$ python3 -q
>>> import numpy as np
>>> np.set_printoptions(precision=1, suppress=True, linewidth=200, floatmode="fixed")
>>> rnd = lambda a: np.round(a, 1) + 0
>>> mat = np.array([[-0.5, -1.7, 1.2],
...     [3.6, 11.2, -7.8],
...     [4.1, 12.9, -8.8],
...     [-1.0, -3.2, 2.0],
...     [2.9, 9.6, -6.6],
...     [-1.3, -3.2, 2.1],
...     [-0.1, 0.0, 0.0],
...     [0.4, 1.6, -1.0],
...     [-0.5, -1.5, 1.3],
...     [-2.9, -9.7, 6.6]])
>>> mat
array([[-0.5, -1.7,  1.2],
       [ 3.6, 11.2, -7.8],
       [ 4.1, 12.9, -8.8],
       [-1.0, -3.2,  2.0],
       [ 2.9,  9.6, -6.6],
       [-1.3, -3.2,  2.1],
       [-0.1,  0.0,  0.0],
       [ 0.4,  1.6, -1.0],
       [-0.5, -1.5,  1.3],
       [-2.9, -9.7,  6.6]])
>>> Xs = mat - mat.mean(axis=0)
>>> vecs = np.linalg.svd(Xs)[2][:1]
>>> other = Xs - Xs @ vecs.T @ vecs
>>> rnd(np.cov(Xs @ vecs.T, rowvar=False))
np.float64(83.8)
>>> np.linalg.norm(other, axis=1).round(6).argmax()
np.int64(5)
>>> rnd(np.linalg.norm(other) / np.linalg.norm(Xs))
np.float64(0.0)
>>> rnd(other.std(axis=0))
array([0.1, 0.1, 0.1])
>>> rnd(np.diag(vecs.T @ vecs))
array([0.1, 0.6, 0.3])
>>> W1 = np.array([[-1, 3, 2, 1, 1], [-3, -1, 0, -2, 0], [-3, -1, 3, 3, 0]])
>>> coef = np.array([3, 1, 1, 2, -1])
>>> act = np.maximum(mat @ W1 + coef, 0)
>>> np.linalg.matrix_rank(act)
np.int64(5)
>>> basis = np.array([[3, 1], [2, 0], [1, 0], [-8, 4], [-5, 0]])
>>> W1 @ basis
array([[ -8,   3],
       [  5, -11],
       [-32,   9]])
>>> (act @ basis).round(6).argmax(axis=1)
array([1, 0, 0, 1, 0, 1, 1, 0, 1, 1])
>>> q, R = np.linalg.qr(mat)
>>> rnd(q.T @ q)
array([[1.0, 0.0, 0.0],
       [0.0, 1.0, 0.0],
       [0.0, 0.0, 1.0]])
>>> rnd(q @ R)
array([[-0.5, -1.7,  1.2],
       [ 3.6, 11.2, -7.8],
       [ 4.1, 12.9, -8.8],
       [-1.0, -3.2,  2.0],
       [ 2.9,  9.6, -6.6],
       [-1.3, -3.2,  2.1],
       [-0.1,  0.0,  0.0],
       [ 0.4,  1.6, -1.0],
       [-0.5, -1.5,  1.3],
       [-2.9, -9.7,  6.6]])
>>> q.shape, R.shape
((10, 3), (3, 3))
>>> rnd(R)
array([[  7.1,  22.5, -15.4],
       [  0.0,   1.2,  -0.8],
       [  0.0,   0.0,  -0.4]])
>>> np.allclose(R.T @ R, mat.T @ mat)
True
>>> K = np.load("case4.npy")
>>> K
array([[ 0.3, -7.5,  2.2],
       [-0.3, -6.3,  1.6],
       [ 1.6, -7.5,  0.4],
       [ 0.1, -7.1,  3.3],
       [-1.1, -5.1, -1.6],
       [ 0.6, -7.8,  1.0],
       [-0.4, -4.3, -0.9],
       [ 1.7, -6.1,  0.7],
       [-0.4, -7.4,  0.2],
       [ 2.2, -2.4, -0.3],
       [ 1.6, -7.1,  1.1],
       [-0.4, -5.9,  1.8],
       [ 1.3, -8.3,  2.4],
       [ 0.8, -7.5,  2.2]])
>>> def softmax(z):
...     e = np.exp(z - z.max(axis=-1, keepdims=True))
...     return e / e.sum(axis=-1, keepdims=True)
... 
>>> rnd(softmax(10 * K[4]))
array([1.0, 0.0, 0.0])
>>> att = K @ K.T / np.sqrt(3)
>>> softmax(att).round(6).argmax(axis=1)
array([12, 12, 12, 12,  8, 12, 12, 12, 12, 12, 12, 12, 12, 12])
>>> Xs = (K - K.mean(axis=0)) / K.std(axis=0)
>>> np.argwhere(np.abs(Xs) > 2)
array([[9, 1]])
>>> rnd(Xs.std(axis=0))
array([1.0, 1.0, 1.0])
>>> coef = np.linalg.lstsq(np.delete(Xs, 1, axis=1), Xs[:, 1])[0]
>>> rnd(1 - np.var(Xs[:, 1] - np.delete(Xs, 1, axis=1) @ coef))
np.float64(0.4)
